% ipython --no-banner

In [1]: import numpy as np

In [2]: import numpy.linalg as la

In [3]: np.set_printoptions(suppress=True, linewidth=120)

In [4]: K = np.load("mat.npy")

In [5]: K
Out[5]: 
array([[ 3,  2,  2,  3,  1],
       [ 6,  2,  2,  6,  4],
       [ 9,  4,  4,  7,  4],
       [11,  6,  7, 10,  5],
       [13,  7, 10, 11,  8],
       [16,  7, 12, 12,  8],
       [17,  8, 15, 12, 10],
       [20, 11, 17, 15, 13],
       [22, 13, 18, 15, 14],
       [23, 14, 21, 15, 15],
       [25, 15, 23, 16, 16],
       [25, 17, 24, 16, 16],
       [26, 18, 27, 16, 16],
       [27, 19, 27, 19, 17],
       [28, 20, 30, 19, 17],
       [30, 20, 31, 20, 17],
       [33, 20, 33, 22, 17],
       [36, 21, 36, 24, 18],
       [39, 21, 38, 27, 18],
       [39, 24, 39, 30, 20],
       [41, 25, 39, 32, 20],
       [44, 28, 41, 32, 21],
       [45, 31, 42, 32, 23],
       [45, 33, 45, 34, 26],
       [47, 34, 45, 35, 27]])

In [6]: cov = np.cov(K, rowvar=False)

In [7]: np.round(K.std(axis=0), 1)
Out[7]: array([12.7,  9.2, 13.6,  9.2,  6.7])

In [8]: np.round(la.eigvalsh(cov)[::-1], 1)
Out[8]: array([574.4,   4.6,   3. ,   1.2,   0.5])

In [9]: np.round(np.corrcoef(K.T), 1)
Out[9]: 
array([[1. , 1. , 1. , 1. , 1. ],
       [1. , 1. , 1. , 1. , 1. ],
       [1. , 1. , 1. , 1. , 1. ],
       [1. , 1. , 1. , 1. , 0.9],
       [1. , 1. , 1. , 0.9, 1. ]])

In [10]: cov.shape
Out[10]: (5, 5)

In [11]: np.median(K, axis=0)
Out[11]: array([26., 18., 27., 16., 16.])

In [12]: idx = K[:, 3] > np.median(K[:, 3])

In [13]: r0 = K[idx].mean(axis=0) - K[~idx].mean(axis=0)

In [14]: np.argsort(-np.abs(r0).round(6), kind="stable")
Out[14]: array([2, 0, 3, 1, 4])

In [15]: ((K - K.mean(axis=0)) @ r0 > 0).astype(int)
Out[15]: array([0, 0, 0, 0, 0, 0, 0, 0, 0, 0, 0, 0, 1, 1, 1, 1, 1, 1, 1, 1, 1, 1, 1, 1, 1])

In [16]: r0.round(1)
Out[16]: array([21.2, 15.1, 23.2, 15.3, 10.1])

In [17]: U, s = la.svd(K)
ValueError: too many values to unpack (expected 2)


In [18]: U, s, vt = la.svd(K, full_matrices=False)

In [19]: np.round(vt @ vt.T, 1) + 0
Out[19]: 
array([[1., 0., 0., 0., 0.],
       [0., 1., 0., 0., 0.],
       [0., 0., 1., 0., 0.],
       [0., 0., 0., 1., 0.],
       [0., 0., 0., 0., 1.]])

In [20]: round(np.sqrt((s ** 2).sum()), 1), round(float(la.norm(K)), 1)
Out[20]: (np.float64(263.7), 263.7)

In [21]: np.round(np.abs(vt[0]), 1)
Out[21]: array([0.6, 0.4, 0.5, 0.4, 0.3])

In [22]: np.round(U.T @ U, 1) + 0
Out[22]: 
array([[1., 0., 0., 0., 0.],
       [0., 1., 0., 0., 0.],
       [0., 0., 1., 0., 0.],
       [0., 0., 0., 1., 0.],
       [0., 0., 0., 0., 1.]])

In [23]: np.round(U.T @ K @ vt.T, 1) + 0
Out[23]: 
array([[263.1,   0. ,   0. ,   0. ,   0. ],
       [  0. ,  11.2,   0. ,   0. ,   0. ],
       [  0. ,   0. ,   9.3,   0. ,   0. ],
       [  0. ,   0. ,   0. ,   7.6,   0. ],
       [  0. ,   0. ,   0. ,   0. ,   3.3]])

In [24]: np.round(s / s[0], 1) + 0
Out[24]: array([1., 0., 0., 0., 0.])

In [25]: U.shape, s.shape, vt.shape
Out[25]: ((25, 5), (5,), (5, 5))

In [26]: (s > 1e-8).sum()
Out[26]: np.int64(5)
